$ ipython --no-banner

In [1]: import numpy as np

In [2]: np.set_printoptions(suppress=True, linewidth=140)

In [3]: def rd(a):
   ...:     return np.round(a, 2) + 0
   ...: 

In [4]: m1 = np.load("sample17.npy")

In [5]: print(m1)
[[1 2 0 3 1]
 [0 1 1 1 2]
 [2 0 0 3 3]
 [0 2 0 3 0]
 [3 3 0 0 3]]

In [6]: left, sigma, VT = np.linalg.svd(m1)

In [7]: print(rd(sigma))
[7.72 3.84 2.68 1.57 0.07]

In [8]: Y = left[:, :4] @ np.diag(sigma[:4]) @ VT[:4]

In [9]: print(rd(np.abs(m1 - Y).max()))
0.04

In [10]: print(np.linalg.matrix_rank(m1, rtol=0.05))
4

In [11]: def softmax(z):
    ...:     e = np.exp(z - z.max(axis=-1, keepdims=True))
    ...:     return e / e.sum(axis=-1, keepdims=True)
    ...: 

In [12]: print(rd(softmax(m1).sum(axis=1)))
[1. 1. 1. 1. 1.]

In [13]: print(rd(softmax(m1[3] + 5)))
[0.03 0.24 0.03 0.66 0.03]

In [14]: print(rd(softmax(10 * m1[3])))
[0. 0. 0. 1. 0.]

In [15]: print(rd(softmax(m1[3])))
[0.03 0.24 0.03 0.66 0.03]

In [16]: att = m1 @ m1.T / np.sqrt(5)

In [17]: print(rd(softmax(att)))
[[0.43 0.01 0.27 0.17 0.11]
 [0.14 0.14 0.34 0.06 0.34]
 [0.03 0.   0.93 0.   0.04]
 [0.45 0.01 0.07 0.45 0.02]
 [0.   0.   0.   0.   0.99]]

In [18]: print(rd(softmax(att)[3] @ m1))
[0.65 1.86 0.01 2.92 0.75]

In [19]: print(rd(softmax(att + np.triu(np.full(att.shape, -np.inf), 1))))
[[1.   0.   0.   0.   0.  ]
 [0.5  0.5  0.   0.   0.  ]
 [0.03 0.   0.97 0.   0.  ]
 [0.46 0.01 0.08 0.46 0.  ]
 [0.   0.   0.   0.   0.99]]

In [20]: F = np.load("mat.npy")

In [21]: print(F)
[[ 1 -1 -1  1 -1  1  1 -1]
 [ 1  1  1  1  1  1  1  1]]

In [22]: # column 2 repeats column 1

In [23]: x0 = np.array([1, 1, 3, 1, 1, 0, 2, 3])

In [24]: print(F @ (2 * x0))
[-8 24]

In [25]: print(F @ np.eye(8)[5])
[1. 1.]

In [26]: print(F @ x0)
[-4 12]

In [27]: print(np.linalg.norm(F @ x0) <= np.linalg.norm(F, 2) * np.linalg.norm(x0) + 1e-9)
True

In [28]: print(F @ np.ones(8))
[0. 8.]

In [29]: print(np.einsum("ij,j->i", F, x0))
[-4 12]
